% ipython --no-banner

In [1]: import numpy as np

In [2]: import numpy.linalg as la

In [3]: np.set_printoptions(precision=3, suppress=True, linewidth=200)

In [4]: A2 = np.array([[0, 0, 0, 2, 1],
   ...:     [1, 3, 2, 0, 0],
   ...:     [1, 3, 0, 1, 2],
   ...:     [0, 3, 2, 1, 1],
   ...:     [0, 3, 0, 2, 3]])

In [5]: A2[-1] = A2[0]

In [6]: W0 = A2 + 0.1 * np.eye(5)

In [7]: print(W0)
[[0.1 0.  0.  2.  1. ]
 [1.  3.1 2.  0.  0. ]
 [1.  3.  0.1 1.  2. ]
 [0.  3.  2.  1.1 1. ]
 [0.  0.  0.  2.  1.1]]

In [8]: hat = np.triu(np.array([[0, 3, 3, 0, 3],
   ...:     [0, 0, 0, 2, 2],
   ...:     [3, 1, 0, 0, 2],
   ...:     [2, 1, 2, 2, 0],
   ...:     [2, 3, 1, 1, 1]]), 1) + np.eye(5)

In [9]: A2 = hat @ W0 @ la.inv(hat)

In [10]: print(np.round(np.trace(A2), 3), np.trace(W0))
5.5 5.5

In [11]: print(A2.round(3) + 0)
[[  6.1   0.  -12.   11.   16. ]
 [  1.    6.1   3.   -6.  -17. ]
 [  1.    0.   -2.9   5.    7. ]
 [  0.    3.    2.   -4.9  -9. ]
 [  0.    0.    0.    2.    1.1]]

In [12]: print(np.round(la.det(A2), 3))
-0.592

In [13]: print(round(float(la.det(2 * W0)), 3), round(la.det(W0), 3))
-18.96 -0.592

In [14]: print(np.einsum("ii->", W0))
5.5

In [15]: print(np.kron(np.eye(2, dtype=int), W0))
[[0.1 0.  0.  2.  1.  0.  0.  0.  0.  0. ]
 [1.  3.1 2.  0.  0.  0.  0.  0.  0.  0. ]
 [1.  3.  0.1 1.  2.  0.  0.  0.  0.  0. ]
 [0.  3.  2.  1.1 1.  0.  0.  0.  0.  0. ]
 [0.  0.  0.  2.  1.1 0.  0.  0.  0.  0. ]
 [0.  0.  0.  0.  0.  0.1 0.  0.  2.  1. ]
 [0.  0.  0.  0.  0.  1.  3.1 2.  0.  0. ]
 [0.  0.  0.  0.  0.  1.  3.  0.1 1.  2. ]
 [0.  0.  0.  0.  0.  0.  3.  2.  1.1 1. ]
 [0.  0.  0.  0.  0.  0.  0.  0.  2.  1.1]]

In [16]: print(np.round(la.det(W0.T), 3))
-0.592

In [17]: m1 = np.load("layer13.npy")

In [18]: print(m1)
[[3. 0. 0. 2. 0. 0. 0. 2. 0. 0. 0. 2.]
 [0. 3. 2. 0. 0. 0. 0. 0. 2. 0. 2. 0.]
 [0. 2. 3. 0. 0. 0. 0. 0. 2. 0. 2. 0.]
 [2. 0. 0. 3. 0. 0. 0. 2. 0. 0. 0. 2.]
 [0. 0. 0. 0. 3. 2. 2. 0. 0. 2. 0. 0.]
 [0. 0. 0. 0. 2. 3. 2. 0. 0. 2. 0. 0.]
 [0. 0. 0. 0. 2. 2. 3. 0. 0. 2. 0. 0.]
 [2. 0. 0. 2. 0. 0. 0. 3. 0. 0. 0. 2.]
 [0. 2. 2. 0. 0. 0. 0. 0. 3. 0. 2. 0.]
 [0. 0. 0. 0. 2. 2. 2. 0. 0. 3. 0. 0.]
 [0. 2. 2. 0. 0. 0. 0. 0. 2. 0. 3. 0.]
 [2. 0. 0. 2. 0. 0. 0. 2. 0. 0. 0. 3.]]

In [19]: print(m1.shape)
(12, 12)

In [20]: print(np.unravel_index(np.abs(m1).argmax(), m1.shape))
(np.int64(0), np.int64(0))

In [21]: print(np.count_nonzero(m1))
48

In [22]: print(np.diff(m1, axis=0))
[[-3.  3.  2. -2.  0.  0.  0. -2.  2.  0.  2. -2.]
 [ 0. -1.  1.  0.  0.  0.  0.  0.  0.  0.  0.  0.]
 [ 2. -2. -3.  3.  0.  0.  0.  2. -2.  0. -2.  2.]
 [-2.  0.  0. -3.  3.  2.  2. -2.  0.  2.  0. -2.]
 [ 0.  0.  0.  0. -1.  1.  0.  0.  0.  0.  0.  0.]
 [ 0.  0.  0.  0.  0. -1.  1.  0.  0.  0.  0.  0.]
 [ 2.  0.  0.  2. -2. -2. -3.  3.  0. -2.  0.  2.]
 [-2.  2.  2. -2.  0.  0.  0. -3.  3.  0.  2. -2.]
 [ 0. -2. -2.  0.  2.  2.  2.  0. -3.  3. -2.  0.]
 [ 0.  2.  2.  0. -2. -2. -2.  0.  2. -3.  3.  0.]
 [ 2. -2. -2.  2.  0.  0.  0.  2. -2.  0. -3.  3.]]

In [23]: print(la.matrix_rank(m1))
12

In [24]: print(m1.sum(axis=1))
[9. 9. 9. 9. 9. 9. 9. 9. 9. 9. 9. 9.]

In [25]: np.zeros(12, 12)
TypeError: Cannot interpret '12' as a data type


In [26]: print(np.abs(m1).max())
3.0
